% ipython --no-banner

In [1]: import numpy as np

In [2]: import numpy.linalg as la

In [3]: np.set_printoptions(precision=3, suppress=True, linewidth=100)

In [4]: mat = np.loadtxt("sample10.csv", delimiter=",")

In [5]: print(mat)
[[ 3.  0.  0.  0.  0.  0.  0.  0.  0.  0.  0.]
 [ 0.  0.  0.  0.  0.  0.  0.  0.  0.  0.  0.]
 [ 0.  0.  0.  0.  0.  0.  0.  0.  0.  0.  0.]
 [ 0.  0.  0.  3.  0.  0.  0.  0.  0.  0.  0.]
 [ 0.  0.  0.  0.  3.  0.  0.  0.  0.  0.  0.]
 [ 0.  0.  0.  0.  0.  2.  0.  0.  0.  0.  0.]
 [ 0.  0.  0.  0.  0.  0.  3.  0.  0.  0.  0.]
 [ 0.  0.  0.  0.  0.  0.  0. -3.  0.  0.  0.]
 [ 0.  0.  0.  0.  0.  0.  0.  0. -1.  0.  0.]
 [ 0.  0.  0.  0.  0.  0.  0.  0.  0.  3.  0.]
 [ 0.  0.  0.  0.  0.  0.  0.  0.  0.  0.  0.]]

In [6]: print(round(float(la.eigvalsh(mat).min()), 3))
-3.0

In [7]: print(mat @ mat)
[[9. 0. 0. 0. 0. 0. 0. 0. 0. 0. 0.]
 [0. 0. 0. 0. 0. 0. 0. 0. 0. 0. 0.]
 [0. 0. 0. 0. 0. 0. 0. 0. 0. 0. 0.]
 [0. 0. 0. 9. 0. 0. 0. 0. 0. 0. 0.]
 [0. 0. 0. 0. 9. 0. 0. 0. 0. 0. 0.]
 [0. 0. 0. 0. 0. 4. 0. 0. 0. 0. 0.]
 [0. 0. 0. 0. 0. 0. 9. 0. 0. 0. 0.]
 [0. 0. 0. 0. 0. 0. 0. 9. 0. 0. 0.]
 [0. 0. 0. 0. 0. 0. 0. 0. 1. 0. 0.]
 [0. 0. 0. 0. 0. 0. 0. 0. 0. 9. 0.]
 [0. 0. 0. 0. 0. 0. 0. 0. 0. 0. 0.]]

In [8]: print(np.flatnonzero(la.matrix_power((mat != 0) + (mat.T != 0) + np.eye(11), 11)[8]))
[8]

In [9]: print(np.sort(la.eigvals(mat).real))
[-3. -1.  0.  0.  0.  2.  3.  3.  3.  3.  3.]

In [10]: print((la.matrix_power((mat != 0) + (mat.T != 0) + np.eye(11), 11) > 0).astype(int))
[[1 0 0 0 0 0 0 0 0 0 0]
 [0 1 0 0 0 0 0 0 0 0 0]
 [0 0 1 0 0 0 0 0 0 0 0]
 [0 0 0 1 0 0 0 0 0 0 0]
 [0 0 0 0 1 0 0 0 0 0 0]
 [0 0 0 0 0 1 0 0 0 0 0]
 [0 0 0 0 0 0 1 0 0 0 0]
 [0 0 0 0 0 0 0 1 0 0 0]
 [0 0 0 0 0 0 0 0 1 0 0]
 [0 0 0 0 0 0 0 0 0 1 0]
 [0 0 0 0 0 0 0 0 0 0 1]]

In [11]: x = np.array([-1, -1, -2, -2, -3, -1, -2, 2, -2, -1, -2])

In [12]: print(np.einsum("ij,j->i", mat, x))
[-3.  0.  0. -6. -9. -2. -6. -6.  2. -3.  0.]

In [13]: print(np.sign((mat @ x).round(6)))
[-1.  0.  0. -1. -1. -1. -1. -1.  1. -1.  0.]

In [14]: print(mat @ np.eye(11)[0])
[3. 0. 0. 0. 0. 0. 0. 0. 0. 0. 0.]

In [15]: print(la.norm(mat @ x) <= la.norm(mat, 2) * la.norm(x) + 1e-9)
True

In [16]: print((mat * x).sum(axis=1))
[-3.  0.  0. -6. -9. -2. -6. -6.  2. -3.  0.]

In [17]: print(mat @ (2 * x))
[ -6.   0.   0. -12. -18.  -4. -12. -12.   4.  -6.   0.]

In [18]: f = np.array([0, 0])

In [19]: print(np.polyval(f, mat[0]))
[0. 0. 0. 0. 0. 0. 0. 0. 0. 0. 0.]

In [20]: print(np.correlate(mat[0], mat[4], "full"))
[0. 0. 0. 0. 0. 0. 9. 0. 0. 0. 0. 0. 0. 0. 0. 0. 0. 0. 0. 0. 0.]

In [21]: print(np.convolve(mat[0], f))
[0. 0. 0. 0. 0. 0. 0. 0. 0. 0. 0. 0.]

In [22]: evals, vecs = la.eigh(mat)

In [23]: print(la.eigvalsh(mat @ mat))
[0. 0. 0. 1. 4. 9. 9. 9. 9. 9. 9.]

In [24]: print((evals > 1e-8).sum(), (evals < -1e-8).sum())
6 2

In [25]: print(la.eigvalsh(mat + -1 * np.eye(11)))
[-4. -2. -1. -1. -1.  1.  2.  2.  2.  2.  2.]

In [26]: print(vecs.T @ mat @ vecs)
[[-3.  0.  0.  0.  0.  0.  0.  0.  0.  0.  0.]
 [ 0. -1.  0.  0.  0.  0.  0.  0.  0.  0.  0.]
 [ 0.  0.  0.  0.  0.  0.  0.  0.  0.  0.  0.]
 [ 0.  0.  0.  0.  0.  0.  0.  0.  0.  0.  0.]
 [ 0.  0.  0.  0.  0.  0.  0.  0.  0.  0.  0.]
 [ 0.  0.  0.  0.  0.  2.  0.  0.  0.  0.  0.]
 [ 0.  0.  0.  0.  0.  0.  3.  0.  0.  0.  0.]
 [ 0.  0.  0.  0.  0.  0.  0.  3.  0.  0.  0.]
 [ 0.  0.  0.  0.  0.  0.  0.  0.  3.  0.  0.]
 [ 0.  0.  0.  0.  0.  0.  0.  0.  0.  3.  0.]
 [ 0.  0.  0.  0.  0.  0.  0.  0.  0.  0.  3.]]

In [27]: Y = np.array([[-1, 0, 2, 1], [2, 0, -1, 1], [2, 1, -1, -2], [0, 2, 0, 2]])

In [28]: Y[-1] = Y[0]

In [29]: A = Y + 0.1 * np.eye(4)

In [30]: print(A)
[[-0.9  0.   2.   1. ]
 [ 2.   0.1 -1.   1. ]
 [ 2.   1.  -0.9 -2. ]
 [-1.   0.   2.   1.1]]

In [31]: rng = np.random.default_rng(518321)

In [32]: labels = rng.permutation(4)

In [33]: print(labels)
[1 2 0 3]

In [34]: Y = A[labels][:, labels]

In [35]: print(np.round(la.det(Y), 3), round(float(la.det(A[labels])), 3))
0.609 0.609

In [36]: print(Y)
[[ 0.1 -1.   2.   1. ]
 [ 1.  -0.9  2.  -2. ]
 [ 0.   2.  -0.9  1. ]
 [ 0.   2.  -1.   1.1]]

In [37]: print(round(np.trace(Y), 3))
-0.6

In [38]: print(np.diag(Y))
[ 0.1 -0.9 -0.9  1.1]

In [39]: arr = (rng.random((11, 11)) < 0.3) + np.eye(11)

In [40]: arr /= arr.sum(axis=1, keepdims=True)

In [41]: print(arr)
[[0.333 0.333 0.    0.    0.    0.    0.    0.333 0.    0.    0.   ]
 [0.    0.2   0.    0.    0.    0.2   0.    0.2   0.    0.2   0.2  ]
 [0.    0.25  0.25  0.    0.25  0.25  0.    0.    0.    0.    0.   ]
 [0.2   0.    0.2   0.2   0.    0.    0.    0.    0.2   0.2   0.   ]
 [0.    0.25  0.25  0.    0.25  0.25  0.    0.    0.    0.    0.   ]
 [0.    0.167 0.    0.167 0.167 0.333 0.    0.167 0.    0.    0.   ]
 [0.    0.    0.    0.    0.    0.    0.333 0.    0.    0.333 0.333]
 [0.25  0.    0.25  0.    0.    0.    0.    0.5   0.    0.    0.   ]
 [0.    0.    0.    0.    0.    0.    0.    0.    0.5   0.25  0.25 ]
 [0.    0.    0.    0.    0.    0.    0.    0.    0.333 0.667 0.   ]
 [0.167 0.167 0.    0.    0.167 0.167 0.    0.    0.167 0.    0.167]]

In [42]: print(la.cond(arr) > 100)
True

In [43]: print(np.argsort(-la.norm(arr, axis=0).round(6), kind="stable")[:3])
[9 7 8]

In [44]: print(np.round(la.norm(arr, 2) / la.norm(arr), 3))
0.601

In [45]: K = np.loadtxt("x.csv", delimiter=",")

In [46]: print(K)
[[-0.901  0.338  0.152  0.072]
 [ 0.    -0.218 -0.459 -0.231]
 [-0.05   0.125 -0.286  0.418]
 [-0.25  -0.03  -0.414 -0.631]
 [-0.1   -0.078 -0.214 -0.242]
 [ 0.3    0.833 -0.176 -0.177]
 [ 0.1    0.241 -0.025  0.055]
 [ 0.1    0.241  0.214 -0.26 ]
 [-0.05   0.07  -0.625  0.455]]

In [47]: proj = K @ la.solve(K.T @ K, K.T)

In [48]: print(np.allclose(proj @ proj, proj))
True

In [49]: print(np.diag(proj))
[0.954 0.311 0.275 0.634 0.12  0.847 0.072 0.182 0.605]

In [50]: print(proj @ K[:, 3])
[ 0.072 -0.231  0.418 -0.631 -0.242 -0.177  0.055 -0.26   0.455]

In [51]: x = np.array([3, 0, 0, 3])

In [52]: target = K @ x

In [53]: print(np.round(la.lstsq(K, target)[0], 3) + 0)
[3. 0. 0. 3.]

In [54]: target = target + 0.05 * rng.normal(size=9)

In [55]: print(target)
[-2.463 -0.716  1.132 -2.668 -1.109  0.427  0.428 -0.502  1.244]

In [56]: c, *_ = la.lstsq(K, target)

In [57]: print(round(la.norm(target - K @ c), 3))
0.089

In [58]: print(c.round())
[3. 0. 0. 3.]

In [59]: E = np.loadtxt("m.csv", delimiter=",")

In [60]: print(E)
[[ 1.  0.  2.  1.  2.  0.  1.]
 [ 1.  2.  2.  2.  1.  2.  1.]
 [ 0.  0.  0.  2.  2.  2.  0.]
 [ 0.  0.  1.  0.  2.  1.  0.]
 [ 2.  0.  2.  2.  2.  1.  2.]
 [ 1.  1.  0.  0.  1.  1.  0.]
 [ 0.  0.  1.  0.  0.  0.  2.]
 [ 5.  8. 10.  9.  6.  8.  5.]]

In [61]: f, r1 = E[5], E[0]

In [62]: print(f @ r1)
3.0

In [63]: p = (f @ r1) / (f @ f) * f

In [64]: print(la.matrix_rank(np.outer(f, r1)))
1

In [65]: print(round(la.norm(f + r1) ** 2 + la.norm(f - r1) ** 2, 3))
30.0

In [66]: F = np.load("dump.npy")

In [67]: print(F)
[[ 1.894  1.894 -0.553  3.894  1.894  2.    -0.106]
 [-2.311 -2.311 -2.656 -0.311 -2.311  2.    -4.311]
 [-0.53  -0.53  -1.765  1.47  -0.53   2.    -2.53 ]
 [ 1.235  1.235 -0.883  3.235  1.235  2.    -0.765]
 [ 0.053  0.053 -1.473  2.053  0.053  2.    -1.947]
 [-0.628 -0.628 -1.814  1.372 -0.628  2.    -2.628]
 [ 3.258  3.258  0.129  5.258  3.258  2.     1.258]
 [ 1.49   1.49  -0.755  3.49   1.49   2.    -0.51 ]
 [-0.301 -0.301 -1.65   1.699 -0.301  2.    -2.301]
 [-2.019 -2.019 -2.51  -0.019 -2.019  2.    -4.019]
 [ 5.673  5.673  1.337  7.673  5.673  2.     3.673]
 [ 2.864  2.864 -0.068  4.864  2.864  2.     0.864]
 [ 2.88   2.88  -0.06   4.88   2.88   2.     0.88 ]
 [ 1.496  1.496 -0.752  3.496  1.496  2.    -0.504]
 [-2.008 -2.008 -2.504 -0.008 -2.008  2.    -4.008]
 [ 0.849  0.849 -1.076  2.849  0.849  2.    -1.151]
 [ 0.783  0.783 -1.109  2.783  0.783  2.    -1.217]
 [-0.628 -0.628 -1.814  1.372 -0.628  2.    -2.628]
 [ 4.311  4.311  0.656  6.311  4.311  2.     2.311]
 [ 0.72   0.72  -1.14   2.72   0.72   2.    -1.28 ]
 [ 1.401  1.401 -0.799  3.401  1.401  2.    -0.599]
 [ 3.678  3.678  0.339  5.678  3.678  2.     1.678]
 [-0.272 -0.272 -1.636  1.728 -0.272  2.    -2.272]
 [ 0.215  0.215 -1.393  2.215  0.215  2.    -1.785]
 [ 1.191  1.191 -0.905  3.191  1.191  2.    -0.809]
 [ 0.819  0.819 -1.091  2.819  0.819  2.    -1.181]
 [ 2.152  2.152 -0.424  4.152  2.152  2.     0.152]
 [ 1.299  1.299 -0.851  3.299  1.299  2.    -0.701]
 [ 2.184  2.184 -0.408  4.184  2.184  2.     0.184]
 [-2.286 -2.286 -2.643 -0.286 -2.286  2.    -4.286]
 [ 2.7    2.7   -0.15   4.7    2.7    2.     0.7  ]
 [-1.436 -1.436 -2.218  0.564 -1.436  2.    -3.436]
 [ 0.702  0.702 -1.149  2.702  0.702  2.    -1.298]
 [ 3.296  3.296  0.148  5.296  3.296  2.     1.296]
 [ 1.014  1.014 -0.993  3.014  1.014  2.    -0.986]
 [ 1.661  1.661 -0.669  3.661  1.661  2.    -0.339]
 [ 0.158  0.158 -1.421  2.158  0.158  2.    -1.842]]

In [68]: Y = F / la.norm(F, axis=1, keepdims=True)

In [69]: cov = Y @ Y.T

In [70]: print(la.norm(Y, axis=1))
[1. 1. 1. 1. 1. 1. 1. 1. 1. 1. 1. 1. 1. 1. 1. 1. 1. 1. 1. 1. 1. 1. 1. 1. 1. 1. 1. 1. 1. 1. 1. 1. 1.
 1. 1. 1. 1.]
